% python3 -q
>>> import numpy as np
>>> np.set_printoptions(precision=2, suppress=True, linewidth=100)
>>> X = np.load("x.npy")
>>> X
array([[-0.97,  0.48,  1.17, -0.74,  0.18, -0.62, -0.64, -1.1 ,  0.99,  1.35, -0.86,  0.58],
       [-0.15, -0.66,  0.28,  0.11,  0.23,  0.62,  0.35, -2.22,  0.11, -0.71,  1.52,  0.36],
       [-0.6 ,  1.07, -0.51,  0.45,  0.47, -0.73, -1.42,  0.38, -0.55,  0.62,  1.84,  0.21],
       [ 2.16, -0.19, -0.65, -0.57, -0.26,  0.4 , -0.68, -0.12,  1.24,  1.02,  0.5 ,  0.12],
       [-0.45,  0.21, -1.96, -1.21, -0.34, -0.43, -0.82, -0.75, -0.05, -1.1 , -0.76,  0.33],
       [ 0.82, -1.06, -0.02, -0.42,  0.28, -1.24,  0.2 , -0.58, -2.  ,  0.95, -0.25,  0.27],
       [-0.22, -0.92,  0.95, -1.52,  0.58,  0.87, -1.38,  0.55, -0.43, -0.45,  0.26, -1.06],
       [ 0.15,  0.97,  0.3 , -0.95, -1.13, -0.99,  0.86, -0.39,  0.05, -0.03,  0.68, -1.85],
       [ 0.67,  0.7 ,  0.89, -1.22,  0.44, -0.66,  0.63,  0.74,  0.1 , -1.1 ,  0.53,  1.63],
       [ 1.04,  0.46,  1.08,  1.14, -0.84, -0.52, -1.47, -0.57, -0.32, -1.15, -0.62, -0.08],
       [ 0.52,  1.86, -0.02, -0.31,  0.61,  1.59,  0.22, -0.62, -1.18,  0.37, -0.54, -0.07],
       [-0.52, -0.19,  0.24, -0.4 , -2.35,  0.91, -0.14,  0.32, -0.7 ,  0.52,  0.39,  1.04]])
>>> rng = np.random.default_rng(169)
>>> labels = rng.permutation(12)
>>> Y = X[:, labels] * rng.choice([-1, 1], 12)
>>> Y
array([[ 0.99, -0.48, -0.64,  1.1 ,  1.17, -0.97,  0.62,  0.58, -0.86, -1.35, -0.18, -0.74],
       [ 0.11,  0.66,  0.35,  2.22,  0.28, -0.15, -0.62,  0.36,  1.52,  0.71, -0.23,  0.11],
       [-0.55, -1.07, -1.42, -0.38, -0.51, -0.6 ,  0.73,  0.21,  1.84, -0.62, -0.47,  0.45],
       [ 1.24,  0.19, -0.68,  0.12, -0.65,  2.16, -0.4 ,  0.12,  0.5 , -1.02,  0.26, -0.57],
       [-0.05, -0.21, -0.82,  0.75, -1.96, -0.45,  0.43,  0.33, -0.76,  1.1 ,  0.34, -1.21],
       [-2.  ,  1.06,  0.2 ,  0.58, -0.02,  0.82,  1.24,  0.27, -0.25, -0.95, -0.28, -0.42],
       [-0.43,  0.92, -1.38, -0.55,  0.95, -0.22, -0.87, -1.06,  0.26,  0.45, -0.58, -1.52],
       [ 0.05, -0.97,  0.86,  0.39,  0.3 ,  0.15,  0.99, -1.85,  0.68,  0.03,  1.13, -0.95],
       [ 0.1 , -0.7 ,  0.63, -0.74,  0.89,  0.67,  0.66,  1.63,  0.53,  1.1 , -0.44, -1.22],
       [-0.32, -0.46, -1.47,  0.57,  1.08,  1.04,  0.52, -0.08, -0.62,  1.15,  0.84,  1.14],
       [-1.18, -1.86,  0.22,  0.62, -0.02,  0.52, -1.59, -0.07, -0.54, -0.37, -0.61, -0.31],
       [-0.7 ,  0.19, -0.14, -0.32,  0.24, -0.52, -0.91,  1.04,  0.39, -0.52,  2.35, -0.4 ]])
>>> left, _, Vt = np.linalg.svd(X.T @ Y)
>>> np.round(np.linalg.lstsq(X, Y)[0], 2) + 0
array([[ 0.,  0.,  0.,  0.,  0.,  1.,  0.,  0.,  0.,  0.,  0.,  0.],
       [ 0., -1.,  0.,  0.,  0.,  0.,  0.,  0.,  0.,  0.,  0.,  0.],
       [ 0.,  0.,  0.,  0.,  1.,  0.,  0.,  0.,  0.,  0.,  0.,  0.],
       [ 0.,  0.,  0.,  0.,  0.,  0.,  0.,  0.,  0.,  0.,  0.,  1.],
       [ 0.,  0.,  0.,  0.,  0.,  0.,  0.,  0.,  0.,  0., -1.,  0.],
       [ 0.,  0.,  0.,  0.,  0.,  0., -1.,  0.,  0.,  0.,  0.,  0.],
       [ 0.,  0.,  1.,  0.,  0.,  0.,  0.,  0.,  0.,  0.,  0.,  0.],
       [ 0.,  0.,  0., -1.,  0.,  0.,  0.,  0.,  0.,  0.,  0.,  0.],
       [ 1.,  0.,  0.,  0.,  0.,  0.,  0.,  0.,  0.,  0.,  0.,  0.],
       [ 0.,  0.,  0.,  0.,  0.,  0.,  0.,  0.,  0., -1.,  0.,  0.],
       [ 0.,  0.,  0.,  0.,  0.,  0.,  0.,  0.,  1.,  0.,  0.,  0.],
       [ 0.,  0.,  0.,  0.,  0.,  0.,  0.,  1.,  0.,  0.,  0.,  0.]])
>>> u, g = X[11], X[3]
>>> round(float(u @ u), 2)
9.0
>>> round(u @ g, 2)
np.float64(-0.0)
>>> pr = (u @ g) / (u @ u) * u
>>> np.round((g - pr) @ u, 2)
np.float64(0.0)
>>> pr.round(2) + 0
array([0., 0., 0., 0., 0., 0., 0., 0., 0., 0., 0., 0.])
>>> g - pr
array([ 2.16, -0.19, -0.65, -0.57, -0.26,  0.4 , -0.68, -0.12,  1.24,  1.02,  0.5 ,  0.12])
>>> np.linalg.matrix_rank(np.outer(u, g))
np.int64(1)
>>> round(float(np.linalg.norm(u + g) ** 2 + np.linalg.norm(u - g) ** 2), 2)
36.0
>>> x = np.array([-1, 0, -2, 2, 2, 1, 3, -2, 2, -3, -1, -3])
>>> h1 = np.maximum(X @ x, 0)
>>> np.flatnonzero(h1 > 1e-9)
array([ 1,  4,  7, 10])
>>> np.tanh(X @ x)
array([-1.  ,  1.  , -1.  , -1.  ,  0.99, -1.  , -1.  ,  0.99, -1.  , -0.99,  0.72, -1.  ])
>>> h1
array([0.  , 6.14, 0.  , 0.  , 2.83, 0.  , 0.  , 2.53, 0.  , 0.  , 0.9 , 0.  ])
>>> X.T @ h1
array([ -1.33,   0.66,  -3.12,  -5.41,  -1.84,   1.49,   2.22, -17.27,  -0.4 ,  -7.19,   8.45,
        -1.6 ])
>>> W0 = np.load("block12.npy")
>>> W0
array([[2, 0, 0, 0, 2, 3, 0, 1, 0, 0, 0],
       [0, 1, 0, 0, 0, 0, 0, 0, 1, 1, 0],
       [0, 3, 2, 1, 0, 0, 0, 0, 1, 0, 3],
       [0, 0, 0, 2, 0, 0, 0, 0, 3, 0, 0],
       [1, 0, 0, 0, 0, 3, 3, 2, 0, 0, 0],
       [0, 0, 0, 0, 2, 3, 3, 3, 0, 0, 0],
       [2, 0, 0, 0, 2, 3, 1, 2, 0, 0, 0],
       [1, 0, 0, 0, 2, 0, 2, 1, 0, 0, 0],
       [0, 2, 1, 2, 0, 0, 0, 0, 3, 0, 3],
       [0, 1, 1, 1, 0, 0, 0, 0, 1, 1, 1],
       [0, 2, 0, 3, 0, 0, 0, 0, 3, 2, 3]])
>>> x = np.array([-1, 1, 2, 0, 0, 2, 2, -2, 1, -2, 1])
>>> np.sign((W0 @ x).round(6))
array([1, 0, 1, 1, 1, 1, 1, 1, 1, 1, 1])
>>> W0 @ np.eye(11)[8]
array([0., 1., 1., 3., 0., 0., 0., 0., 3., 1., 3.])
>>> np.einsum("ij,j->i", W0, x)
array([ 2,  0, 11,  3,  7,  6,  2,  1, 10,  3,  4])
>>> (W0 * x).sum(axis=1)
array([ 2,  0, 11,  3,  7,  6,  2,  1, 10,  3,  4])
>>> M = np.load("dump.npy")
>>> M
array([[-45,  -9, -18,   0,   0,   0],
       [ -9,   0,  -9,   0,   0,   0],
       [ -9, -45,  -9,   0,   0,   0],
       [  5,   1,   2, -15,  -3,  -6],
       [  1,   0,   1,  -3,   0,  -3],
       [  1,   5,   1,  -3, -15,  -3]])
>>> W1 = np.array([[-2, 1, 3],
...     [3, -1, 2],
...     [-2, 3, 0],
...     [3, -1, 0],
...     [-2, 0, 2],
...     [0, 3, -2]])
>>> coef = np.array([1, 2, 2])
>>> hid = np.maximum(M @ W1 + coef, 0)
>>> np.linalg.matrix_rank(hid)
np.int64(3)
>>> (hid > 0).astype(int)
array([[1, 0, 0],
       [1, 0, 0],
       [0, 1, 0],
       [0, 1, 1],
       [0, 0, 1],
       [1, 0, 0]])
>>> C = np.array([[4, 5, 2], [0, 5, 0], [0, 0, 4]])
>>> W1 @ C
array([[ -8,  -5,   8],
       [ 12,  10,  14],
       [ -8,   5,  -4],
       [ 12,  10,   6],
       [ -8, -10,   4],
       [  0,  15,  -8]])
>>> (hid @ C).round(6).argmax(axis=1)
array([1, 1, 1, 2, 2, 1])
>>> hid @ C
array([[400, 500, 200],
       [148, 185,  74],
       [  0,  55,   0],
       [  0,  45, 100],
       [  0,   0,  44],
       [132, 165,  66]])
>>> x = np.array([-2, 1, 1, 2, 0, 0])
>>> target = M @ x
>>> coef, lr = np.zeros(6), 1 / np.linalg.norm(M, 2) ** 2
>>> for i in range(4):
...     coef -= lr * M.T @ (M @ coef - target)
...     if i % 1 == 0: print(i, round(np.linalg.norm(M @ coef - target), 2))
... 
0 50.4
1 35.87
2 28.02
3 23.65
>>> coef
array([-1.34,  0.99, -0.38,  0.53,  0.13,  0.23])
>>> left, sv, Vt = np.linalg.svd(M, full_matrices=False)
>>> np.round(left.T @ left, 2) + 0
array([[1., 0., 0., 0., 0., 0.],
       [0., 1., 0., 0., 0., 0.],
       [0., 0., 1., 0., 0., 0.],
       [0., 0., 0., 1., 0., 0.],
       [0., 0., 0., 0., 1., 0.],
       [0., 0., 0., 0., 0., 1.]])
>>> np.round(Vt @ Vt.T, 2) + 0
array([[1., 0., 0., 0., 0., 0.],
       [0., 1., 0., 0., 0., 0.],
       [0., 0., 1., 0., 0., 0.],
       [0., 0., 0., 1., 0., 0.],
       [0., 0., 0., 0., 1., 0.],
       [0., 0., 0., 0., 0., 1.]])
>>> np.round(left.T @ M @ Vt.T, 2) + 0
array([[58.51,  0.  ,  0.  ,  0.  ,  0.  ,  0.  ],
       [ 0.  , 37.35,  0.  ,  0.  ,  0.  ,  0.  ],
       [ 0.  ,  0.  , 19.24,  0.  ,  0.  ,  0.  ],
       [ 0.  ,  0.  ,  0.  , 12.28,  0.  ,  0.  ],
       [ 0.  ,  0.  ,  0.  ,  0.  ,  5.11,  0.  ],
       [ 0.  ,  0.  ,  0.  ,  0.  ,  0.  ,  1.68]])
>>> left.shape, sv.shape, Vt.shape
((6, 6), (6,), (6, 6))
>>> (sv > 1e-8).sum()
np.int64(6)
>>> np.abs(left[:, 0]).round(6).argmax()
np.int64(0)
>>> sv
array([58.51, 37.35, 19.24, 12.28,  5.11,  1.68])
>>> np.abs(Vt[0])
array([0.71, 0.61, 0.36, 0.03, 0.03, 0.01])
>>> sv / sv[0]
array([1.  , 0.64, 0.33, 0.21, 0.09, 0.03])
>>> Y = np.array([[-0.6, 0.1, -1.8],
...     [0.4, -0.9, -2.4],
...     [-0.9, 1.2, 0.5],
...     [-0.2, -0.1, 1.3]])
>>> C = np.array([[0.7, 0.4, 1.3, -1.1, 0.1, 0.7, -0.3, 1.3, 1.0, 0.4, 2.2],
...     [0.9, 0.7, 0.2, 0.3, -0.5, 2.0, -0.1, 1.7, 0.8, -2.1, -1.3],
...     [-2.6, 1.1, 0.6, 1.5, -0.5, 1.3, 0.1, -0.7, -0.8, -2.0, -0.9]])
>>> feats = Y @ C
>>> feats
array([[ 4.35, -2.15, -1.84, -2.01,  0.79, -2.56, -0.01,  0.65,  0.92,  3.15,  0.17],
       [ 5.71, -3.11, -1.1 , -4.31,  1.69, -4.64, -0.27,  0.67,  1.6 ,  6.85,  4.21],
       [-0.85,  1.03, -0.63,  2.1 , -0.94,  2.42,  0.2 ,  0.52, -0.34, -3.88, -3.99],
       [-3.61,  1.28,  0.5 ,  2.14, -0.62,  1.35,  0.2 , -1.34, -1.32, -2.47, -1.48]])
>>> u, g = feats[1], feats[3]
>>> round(u @ g, 2)
np.float64(-67.89)
>>> round(float(u @ u), 2)
154.18
>>> pr = (u @ g) / (u @ u) * u
>>> (g - pr) @ u
np.float64(0.0)
>>> pr
array([-2.51,  1.37,  0.48,  1.9 , -0.74,  2.04,  0.12, -0.3 , -0.7 , -3.02, -1.85])
>>> g - pr
array([-1.1 , -0.09,  0.02,  0.24,  0.12, -0.69,  0.08, -1.04, -0.62,  0.55,  0.37])
